$ python -q
>>> import numpy as np
>>> from numpy import linalg as LA
>>> np.set_printoptions(precision=2, suppress=True, linewidth=100, sign=" ")
>>> tidy = lambda a: np.round(a, 2) + 0
>>> M2 = np.array([[-3, 3, 5], [1, 5, 1], [2, 1, 2]])
>>> Z = np.array([[-1]])
>>> W0 = np.block([[M2, np.zeros((3, 1))], [np.zeros((1, 3)), Z]])
>>> W0
array([[-3.,  3.,  5.,  0.],
       [ 1.,  5.,  1.,  0.],
       [ 2.,  1.,  2.,  0.],
       [ 0.,  0.,  0., -1.]])
>>> M2 = np.array([[4, 2], [2, 0], [5, 1], [0, 5]])
>>> np.vstack([W0, M2.T]).shape
(6, 4)
>>> np.einsum("ik,kj->ij", W0, M2)
array([[19., -1.],
       [19.,  3.],
       [20.,  6.],
       [ 0., -5.]])
>>> M2.T @ W0.T
array([[19., 19., 20.,  0.],
       [-1.,  3.,  6., -5.]])
>>> LA.matrix_rank(np.vstack([W0, M2.T]))
np.int64(4)
>>> tidy(LA.det(2 * W0)), tidy(LA.det(W0))
(np.float64(1152.0), np.float64(72.0))
>>> tidy(LA.eigvals(W0))
array([-4.67,  2.5 ,  6.16, -1.  ])
>>> np.kron(np.eye(2, dtype=int), W0)
array([[-3.,  3.,  5.,  0., -0.,  0.,  0.,  0.],
       [ 1.,  5.,  1.,  0.,  0.,  0.,  0.,  0.],
       [ 2.,  1.,  2.,  0.,  0.,  0.,  0.,  0.],
       [ 0.,  0.,  0., -1.,  0.,  0.,  0., -0.],
       [-0.,  0.,  0.,  0., -3.,  3.,  5.,  0.],
       [ 0.,  0.,  0.,  0.,  1.,  5.,  1.,  0.],
       [ 0.,  0.,  0.,  0.,  2.,  1.,  2.,  0.],
       [ 0.,  0.,  0., -0.,  0.,  0.,  0., -1.]])
>>> vec = np.array([-2, -2, 0, 3])
>>> h1 = np.maximum(W0 @ vec, 0)
>>> np.maximum(W0 @ (3 * vec), 0)
array([ 0.,  0.,  0.,  0.])
>>> h1
array([ 0.,  0.,  0.,  0.])
>>> tidy(np.tanh(W0 @ vec))
array([ 0., -1., -1., -1.])
>>> W0.T @ h1
array([ 0.,  0.,  0.,  0.])
>>> tidy(LA.det(W0))
np.float64(72.0)
>>> (W0 + W0.T) / 2
array([[-3. ,  2. ,  3.5,  0. ],
       [ 2. ,  5. ,  1. ,  0. ],
       [ 3.5,  1. ,  2. ,  0. ],
       [ 0. ,  0. ,  0. , -1. ]])
>>> tidy(LA.matrix_power(W0, 2))
array([[22., 11., -2.,  0.],
       [ 4., 29., 12.,  0.],
       [-1., 13., 15.,  0.],
       [ 0.,  0.,  0.,  1.]])
>>> tidy(np.abs(LA.eigvals(W0)).max())
np.float64(6.16)
>>> W0 @ W0
array([[22., 11., -2.,  0.],
       [ 4., 29., 12.,  0.],
       [-1., 13., 15.,  0.],
       [ 0.,  0.,  0.,  1.]])
>>> np.trace(W0)
np.float64(3.0)
>>> np.allclose(W0 @ W0.T, W0.T @ W0)
False
>>> tidy(np.sort(np.abs(LA.eigvals(W0))))
array([ 1.  ,  2.5 ,  4.67,  6.16])
>>> W0[2] @ W0[0]
np.float64(7.0)
>>> tidy(LA.norm(W0[2], 1)), tidy(LA.norm(W0[2], np.inf))
(np.float64(5.0), np.float64(2.0))
>>> tidy(LA.norm(W0, 2))
np.float64(7.5)
>>> tidy(LA.norm(W0, axis=1))
array([ 6.56,  5.2 ,  3.  ,  1.  ])
>>> M2 = np.array([[2, 5], [9, 1]])
>>> Z = np.array([[7, 9], [4, 0]])
>>> K = np.kron(M2, Z)
>>> K
array([[ 14,  18,  35,  45],
       [  8,   0,  20,   0],
       [ 63,  81,   7,   9],
       [ 36,   0,   4,   0]])
>>> K.shape
(4, 4)
>>> K - K[0]
array([[  0,   0,   0,   0],
       [ -6, -18, -15, -45],
       [ 49,  63, -28, -36],
       [ 22, -18, -31, -45]])
>>> M2 = K ** -1
Traceback (most recent call last):
  File "<python-input-40>", line 1, in <module>
    M2 = K ** -1
         ~~^^~~~
ValueError: Integers to negative integer powers are not allowed.
>>> M2 = LA.invert(K)
Traceback (most recent call last):
  File "<python-input-41>", line 1, in <module>
    M2 = LA.invert(K)
         ^^^^^^^^^
AttributeError: module 'numpy.linalg' has no attribute 'invert'
>>> M2 = LA.inv(K)
>>> tidy(M2)
array([[ 0.  , -0.01,  0.  ,  0.03],
       [ 0.  ,  0.  ,  0.01, -0.02],
       [ 0.  ,  0.05,  0.  , -0.01],
       [ 0.02, -0.04, -0.01,  0.01]])
>>> np.allclose(M2, K.T)
False
>>> tidy(LA.det(K) * M2)
array([[     0., -13932.,      0.,  69660.],
       [ -6192.,  10836.,  30960., -54180.],
       [     0., 125388.,      0., -27864.],
       [ 55728., -97524., -12384.,  21672.]])
>>> t3 = np.stack([K, -1 * K, K[::-1]])
>>> (t3 @ K.T).shape
(3, 4, 4)
>>> tidy(LA.norm(t3, axis=(1, 2)))
array([ 127.3,  127.3,  127.3])
>>> np.einsum("bij,cij->bc", t3, t3)
array([[ 16206, -16206,   2576],
       [-16206,  16206,  -2576],
       [  2576,  -2576,  16206]])
>>> Q = K.astype(float).copy()
>>> for j in range(4):
...     Q[:, j] -= Q[:, :j] @ (Q[:, :j].T @ Q[:, j])
...     Q[:, j] /= LA.norm(Q[:, j])
... 
>>> tidy(Q.T @ Q)
array([[ 1.,  0.,  0.,  0.],
       [ 0.,  1.,  0.,  0.],
       [ 0.,  0.,  1.,  0.],
       [ 0.,  0.,  0.,  1.]])
>>> tidy(Q.T @ K)
array([[ 74.33,  72.04,  16.62,  16.1 ],
       [  0.  ,  41.17,   0.  ,   9.2 ],
       [  0.  ,   0.  ,  37.6 ,  36.45],
       [  0.  ,   0.  ,   0.  ,  20.83]])
>>> m1 = np.array([[0.0, 0.0, 0.0, 0.0],
...     [0.0, 0.0, 0.0, 0.0],
...     [0.0, 0.0, 0.0, 1.0],
...     [0.0, 0.0, 1.0, 0.0]])
>>> # symmetric, so the eigenvalues are real
>>> Uu, s, Vh = LA.svd(m1)
>>> evecs = Vh[:(s > 1e-8).sum()]
>>> rng = np.random.default_rng(33360)
>>> vec = m1[1] + 3 * m1[2] + rng.integers(2) * np.eye(4)[0]
>>> vec
array([ 1.,  0.,  0.,  3.])
>>> evecs.T @ evecs
array([[ 0.,  0.,  0.,  0.],
       [ 0.,  0.,  0.,  0.],
       [ 0.,  0.,  1.,  0.],
       [ 0.,  0.,  0.,  1.]])
>>> LA.matrix_rank(np.vstack([m1, vec]))
np.int64(3)
>>> feats = np.load("w.npy")
>>> feats
array([[  2,   3,   4,   5],
       [  2,   3,   4,   5],
       [  0,   0,   0,   0],
       [  4,   6,   8,  10]])
>>> # looks like rank 1
>>> lab = rng.permutation(4)
>>> lab
array([ 2,  0,  3,  1])
>>> M2 = feats[lab][:, lab]
>>> np.diag(M2)
array([  0,   2,  10,   3])
>>> np.argsort(-LA.norm(feats, axis=0).round(6), kind="stable")[:3]
array([ 3,  2,  1])
>>> LA.matrix_rank(feats, rtol=0.1)
np.int64(1)
>>> [round(float(x), 2) for x in LA.svd(feats, compute_uv=False)[:3]]
[18.0, 0.0, 0.0]
>>> LA.cond(feats) > 100
np.True_
>>> G = feats.T @ feats
>>> LA.matrix_rank(G)
np.int64(1)
>>> G
array([[  24,   36,   48,   60],
       [  36,   54,   72,   90],
       [  48,   72,   96,  120],
       [  60,   90,  120,  150]])
>>> vec = np.array([-8, 2, -7, -9])
>>> feats @ np.ones(4)
array([ 14.,  14.,   0.,  28.])
>>> feats @ (2 * vec)
array([-166, -166,    0, -332])
>>> np.sign((feats @ vec).round(6))
array([-1, -1,  0, -1])
>>> (feats @ vec).argmax()
np.int64(2)
>>> np.einsum("ij,j->i", feats, vec)
array([ -83,  -83,    0, -166])
>>> arr = np.loadtxt("x.csv", delimiter=",")
>>> tidy(arr)
array([[ 2.27, -5.49, -6.73, -2.07],
       [ 2.26, -0.31,  4.84, -6.83],
       [ 6.16,  3.65, -2.78,  2.1 ],
       [-3.23,  4.64, -4.53, -4.88]])
>>> Uu, s, Vh = LA.svd(arr, full_matrices=False)
>>> Uu.shape, s.shape, Vh.shape
((4, 4), (4,), (4, 4))
>>> tidy(Uu.T @ Uu)
array([[ 1.,  0.,  0.,  0.],
       [ 0.,  1.,  0.,  0.],
       [ 0.,  0.,  1.,  0.],
       [ 0.,  0.,  0.,  1.]])
>>> (s > 1e-8).sum()
np.int64(4)
>>> tidy(np.cumsum(s ** 2) / np.sum(s ** 2))
array([ 0.33,  0.6 ,  0.82,  1.  ])
>>> tidy(np.sqrt((s ** 2).sum())), tidy(LA.norm(arr))
(np.float64(17.31), np.float64(17.31))
>>> F = np.loadtxt("block9.csv", delimiter=",")
>>> F
array([[ 6.,  1.,  1.],
       [ 1.,  6.,  1.],
       [ 1.,  1.,  6.]])
>>> lab = rng.permutation(3)
>>> M2 = F[:, lab] * rng.choice([-1, 1], 3)
>>> M2
array([[-1., -6., -1.],
       [-1., -1., -6.],
       [-6., -1., -1.]])
>>> Uu, _, Vh = LA.svd(F.T @ M2)
>>> lab
array([ 2,  0,  1])
>>> tidy(LA.lstsq(F, M2)[0])
array([[ 0., -1.,  0.],
       [ 0.,  0., -1.],
       [-1.,  0.,  0.]])
>>> hat = np.triu(np.array([[1, -1, -2], [2, 1, -2], [0, 0, -1]]), 1) + np.eye(3)
>>> M2 = hat @ F @ LA.inv(hat)
>>> np.trace(M2), np.trace(F)
(np.float64(18.0), np.float64(18.0))
>>> tidy(LA.det(M2))
np.float64(200.0)
>>> LA.matrix_rank(M2)
np.int64(3)
>>> E = np.load("dump.npy")
>>> E
array([[-1, -1, -1],
       [-1, -2, -2],
       [-1, -2, -3]])
>>> # symmetric
>>> ev, evecs = LA.eigh(E)
>>> tidy(LA.eigvalsh(E @ E))
array([  0.09,   0.41,  25.49])
>>> np.unique(ev.round(6) + 0, return_counts=True)[1]
array([ 1,  1,  1])
>>> tidy(evecs.T @ E @ evecs)
array([[-5.05,  0.  ,  0.  ],
       [ 0.  , -0.64,  0.  ],
       [ 0.  ,  0.  , -0.31]])
>>> tidy(LA.eigvalsh(E + 3 * np.eye(3)))
array([-2.05,  2.36,  2.69])
>>> (ev > 1e-8).sum(), (ev < -1e-8).sum()
(np.int64(0), np.int64(3))
>>> ev, evecs = LA.eig(K)
>>> tidy(np.sort(LA.eigvals(K @ K)))
array([  324.46,   803.8 ,  2981.21,  7385.53])
>>> W = np.array([[0, 3, 1, 1, 0], [3, 1, 0, 0, 0], [0, 3, 1, 0, 1]])
>>> b = np.array([-3, -2, -1, -3, 1])
>>> act = np.maximum(E @ W + b, 0)
>>> (act > 0).astype(int)
array([[ 0,  0,  0,  0,  0],
       [ 0,  0,  0,  0,  0],
       [ 0,  0,  0,  0,  0]])
>>> act
array([[ 0,  0,  0,  0,  0],
       [ 0,  0,  0,  0,  0],
       [ 0,  0,  0,  0,  0]])
>>> Z = np.array([[8, 0, 9], [3, 5, 5], [-3, -8, -9], [4, -1, -8], [-3, -9, -9]])
>>> W @ Z
array([[10,  6, -2],
       [27,  5, 32],
       [ 3, -2, -3]])
>>> act @ Z
array([[ 0,  0,  0],
       [ 0,  0,  0],
       [ 0,  0,  0]])
>>> lab = rng.permutation(3)
>>> lab
array([ 2,  1,  0])
>>> M2 = E[lab][:, lab]
>>> np.allclose(M2, E)
False
>>> np.diag(M2)
array([-3, -2, -1])
>>> np.trace(M2)
np.int64(-6)
>>> tidy(np.sort(np.abs(LA.eigvals(M2))))
array([ 0.31,  0.64,  5.05])
>>> J = np.array([[0, 1, 1, 0], [1, 0, 1, 1], [1, 1, 0, 0], [0, 1, 0, 0]])
>>> ev, evecs = LA.eigh(J)
>>> np.abs(evecs[:, -1]).round(6).argmax()
np.int64(1)
>>> hat = np.triu(np.array([[-5, 0, -6, 8], [9, 6, -8, 4], [4, -3, 7, 4], [2, -2, 4, 4]]), 1) + np.eye(4)
>>> M2 = hat @ J @ LA.inv(hat)
>>> np.trace(M2), np.trace(J)
(np.float64(0.0), np.int64(0))
>>> tidy(np.poly(M2))
array([ 1.,  0., -4., -2.,  1.])
>>> f = np.array([7, -1, 5, -1])
>>> M2 = J + np.outer(f, np.eye(4)[0])
>>> M2
array([[ 7.,  1.,  1.,  0.],
       [ 0.,  0.,  1.,  1.],
       [ 6.,  1.,  0.,  0.],
       [-1.,  1.,  0.,  0.]])
>>> LA.matrix_rank(LA.inv(M2) - LA.inv(J), tol=1e-8)
np.int64(1)
>>> LA.matrix_rank(M2 - J)
np.int64(1)
>>> lab = rng.permutation(4)
>>> M2 = J[:, lab] * rng.choice([-1, 1], 4)
>>> M2
array([[-1,  0, -1,  0],
       [ 0, -1, -1,  1],
       [-1, -1,  0,  0],
       [-1,  0,  0,  0]])
>>> Uu, _, Vh = LA.svd(J.T @ M2)
>>> tidy(Uu @ Vh)
array([[ 0., -1.,  0.,  0.],
       [-1.,  0.,  0.,  0.],
       [ 0.,  0., -1.,  0.],
       [ 0.,  0.,  0.,  1.]])
